>>> import numpy as np
>>> from numpy import linalg as LA
>>> np.set_printoptions(precision=1, suppress=True, linewidth=140)
>>> tidy = lambda a: np.round(a, 1) + 0
>>> E = np.load("case6.npy")
>>> E
array([[ 81, -45],
       [-45,  25]])
>>> tidy(LA.svd(E, compute_uv=False))
array([106.,   0.])
>>> tidy(LA.norm(E))
np.float64(106.0)
>>> E.mean(axis=0)
array([ 18., -10.])
>>> LA.rank(E)
Traceback (most recent call last):
  File "<python-input-9>", line 1, in <module>
    LA.rank(E)
    ^^^^^^^
AttributeError: module 'numpy.linalg' has no attribute 'rank'
>>> E.sum(axis=0)
array([ 36, -20])
>>> np.count_nonzero(E)
np.int64(4)
>>> M = np.load("dump.npy")
>>> M
array([[ -2,   2,  -2],
       [ -5,   5,  -1],
       [ -8,   6,  -3],
       [-11,   3,  -5],
       [-13,   4,  -3],
       [-13,   2,  -6],
       [-12,   3,  -9],
       [-13,   0,  -8],
       [-13,  -1,  -8],
       [-14,   0,  -7],
       [-17,   1,  -9],
       [-18,   4, -12],
       [-15,   1, -15],
       [-13,   4, -17],
       [-16,   1, -15],
       [-13,   1, -17],
       [-13,   3, -15],
       [-16,   1, -16],
       [-15,   2, -14],
       [-17,  -1, -14],
       [-14,  -3, -11],
       [-14,  -5,  -8],
       [-15,  -3,  -7],
       [-17,  -3,  -5],
       [-20,  -2,  -4],
       [-23,  -2,  -2]])
>>> cov = np.cov(M, rowvar=False)
>>> np.argsort(-M.std(axis=0).round(6), kind="stable")
array([2, 0, 1])
>>> tidy(np.polyfit(M[:, 0], M[:, 2], 1))
array([ 0.3, -4.4])
>>> np.median(M, axis=0)
array([-14.,   1.,  -8.])
>>> tidy(cov)
array([[18.1,  5.9,  6. ],
       [ 5.9,  7.8, -0.2],
       [ 6. , -0.2, 26.4]])
>>> tidy(LA.eigvalsh(cov)[::-1])
array([29.8, 17.7,  4.7])
>>> tidy(M.std(axis=0))
array([4.2, 2.7, 5. ])
>>> vec = np.array([1, 2, 4])
>>> target = M @ vec
>>> tidy(LA.solve(M.T @ M, M.T @ target))
array([1., 2., 4.])
>>> target
array([ -6,   1,  -8, -25, -17, -33, -42, -45, -47, -42, -51, -58, -73, -73, -74, -79, -67, -78, -67, -75, -64, -56, -49, -43, -40, -35])
>>> tidy(LA.lstsq(M, target)[0])
array([1., 2., 4.])
>>> rng = np.random.default_rng(225)
>>> target = target + 0.1 * rng.normal(size=26)
>>> tidy(target)
array([ -5.9,   0.9,  -8.2, -25.1, -17. , -33. , -42. , -44.8, -47.1, -42.1, -51.1, -57.9, -73. , -73.2, -73.9, -79.1, -67. , -77.8, -67. ,
       -75.1, -64.3, -56.1, -48.9, -43. , -40.1, -35. ])
>>> coef, *_ = LA.lstsq(M, target)
>>> tidy(M.T @ (target - M @ coef))
array([0., 0., 0.])
>>> tidy(coef)
array([1., 2., 4.])
>>> [round(float(LA.norm(LA.solve(M.T @ M + lam * np.eye(3), M.T @ target))), 2) for lam in (0, 1, 10, 100)]
[4.58, 4.57, 4.47, 3.86]
>>> tidy(LA.norm(target - M @ coef))
np.float64(0.6)
